% ipython --no-banner

In [1]: import numpy as np

In [2]: import numpy.linalg as la

In [3]: np.set_printoptions(suppress=True, linewidth=120)

In [4]: arr = np.load("out10.npy")

In [5]: arr
Out[5]: 
array([[ -5.296,   1.021,  -5.274,  -0.593,   5.057,  -1.463,  -2.083],
       [  1.191,   0.285,  -9.225,   4.307,   1.625,   4.175,  -3.786],
       [ -1.398,   1.476, -10.415,   3.237,   3.052,   3.269,  -3.335],
       [ -0.114,   0.412,  -7.137,   2.946,   1.241,   2.042,  -2.326],
       [ -3.675,   2.614,  -3.798,  -0.449,   5.626,  -0.806,  -1.951],
       [  1.638,   1.574,  -9.577,   5.521,   0.36 ,   5.184,  -1.421],
       [ -5.361,   2.044,  -5.06 ,   0.343,   5.479,  -2.241,  -1.124],
       [  0.654,   1.121,  -9.636,   2.687,   1.962,   5.655,  -2.306],
       [  0.137,  -0.12 ,  -9.989,   7.049,   2.112,   3.599,  -3.309],
       [ -2.772,   1.199,  -4.924,   0.   ,   7.294,  -1.595,  -1.218],
       [  1.45 ,  -0.404,  -8.024,   4.113,   1.677,   4.092,  -2.241],
       [  2.457,   0.837,  -8.124,   4.549,   2.365,   4.349,  -2.054],
       [ -4.708,  -0.141,  -4.016,  -0.785,   5.431,  -1.114,  -1.657],
       [ -3.277,   1.176,  -3.805,  -0.747,   3.736,  -1.258,  -3.835],
       [ -4.761,   1.735,  -2.92 ,  -1.154,   6.008,  -1.527,  -1.503],
       [ -5.049,   1.203,  -4.532,  -1.412,   4.063,   0.771,  -2.408],
       [  0.925,   0.269,  -7.019,   3.545,   1.414,   4.195,  -2.885],
       [ -5.009,   1.863,  -5.785,   0.861,   6.279,  -3.8  ,  -1.094],
       [  0.898,   0.064,  -9.194,   5.204,  -0.037,   3.926,  -1.455],
       [ -4.644,   2.232,  -3.912,  -1.029,   3.557,  -3.238,  -3.408],
       [ -3.659,   1.214,  -4.858,   1.742,   2.613,  -0.32 ,  -1.372],
       [  1.295,  -0.265,  -9.581,   3.036,   1.806,   2.87 ,  -2.668],
       [ -4.932,   1.777,  -3.536,  -0.214,   5.27 ,  -0.555,  -2.968],
       [ -0.73 ,   0.395,  -9.158,   4.363,   2.745,   4.577,  -1.612],
       [ -4.864,   2.357,  -4.097,  -0.08 ,   4.608,  -0.8  ,  -2.138],
       [ -5.612,   0.261,  -6.584,  -0.633,   5.025,  -0.828,  -2.519],
       [ -5.911,   2.104,  -6.308,   1.187,   5.654,   1.434,  -4.5  ],
       [  0.711,   3.085, -10.114,   5.256,   1.349,   4.061,  -2.201],
       [ -3.476,   1.538,  -3.244,  -0.985,   5.33 ,  -1.903,  -2.126]])

In [6]: x = np.array([-2, -1, 3, 0, -1, 5, 5])

In [7]: rhs = arr @ x

In [8]: np.round(la.solve(arr.T @ arr, arr.T @ rhs), 3) + 0
Out[8]: array([-2., -1.,  3.,  0., -1.,  5.,  5.])

In [9]: np.round(la.pinv(arr) @ arr, 3) + 0
Out[9]: 
array([[1., 0., 0., 0., 0., 0., 0.],
       [0., 1., 0., 0., 0., 0., 0.],
       [0., 0., 1., 0., 0., 0., 0.],
       [0., 0., 0., 1., 0., 0., 0.],
       [0., 0., 0., 0., 1., 0., 0.],
       [0., 0., 0., 0., 0., 1., 0.],
       [0., 0., 0., 0., 0., 0., 1.]])

In [10]: rng = np.random.default_rng(903441)

In [11]: rhs = rhs + 0.05 * rng.normal(size=29)

In [12]: rhs.round(3)
Out[12]: 
array([-28.928, -29.968, -33.261, -24.291, -26.1  , -15.177, -28.768, -16.551, -30.841, -31.784, -18.963, -21.02 ,
       -21.858, -35.231, -22.139, -16.926, -17.955, -40.003, -17.044, -41.538, -19.572, -31.878, -25.347, -14.278,
       -24.341, -30.469, -30.185, -26.953, -29.802])

In [13]: c, *_ = la.lstsq(arr, rhs)

In [14]: c.round()
Out[14]: array([-2., -1.,  3., -0., -1.,  5.,  5.])

In [15]: c.round(3)
Out[15]: array([-2.004, -1.022,  2.998, -0.013, -0.998,  5.013,  4.999])

In [16]: O, _ = la.qr(np.array([[-0.2, 0.2, 0.0, -0.3, -0.9],
    ...:     [-0.8, 1.0, -0.2, 0.9, 2.0],
    ...:     [0.3, -0.2, -1.1, -0.5, 0.8],
    ...:     [0.2, 0.4, 0.0, -0.3, -1.4],
    ...:     [-0.6, 0.2, 0.1, 1.7, -0.6]]))

In [17]: ev = np.array([-6, -3, 2, 6, 4])

In [18]: A = O @ np.diag(ev) @ O.T

In [19]: A.round(3)
Out[19]: 
array([[ 4.49 , -1.376,  0.336, -0.509, -1.663],
       [-1.376, -3.244,  1.379, -1.346, -2.975],
       [ 0.336,  1.379,  1.416, -0.409,  1.622],
       [-0.509, -1.346, -0.409, -0.223,  3.685],
       [-1.663, -2.975,  1.622,  3.685,  0.561]])

In [20]: O, evecs = la.qr(A[:, :1])[0], la.qr(A[:, 1:])[0]

In [21]: sig = la.svd(O.T @ evecs, compute_uv=False)

In [22]: sig.round(3)
Out[22]: array([0.389])

In [23]: np.round(np.degrees(np.arccos(sig.clip(0, 1))), 3)
Out[23]: array([67.12])
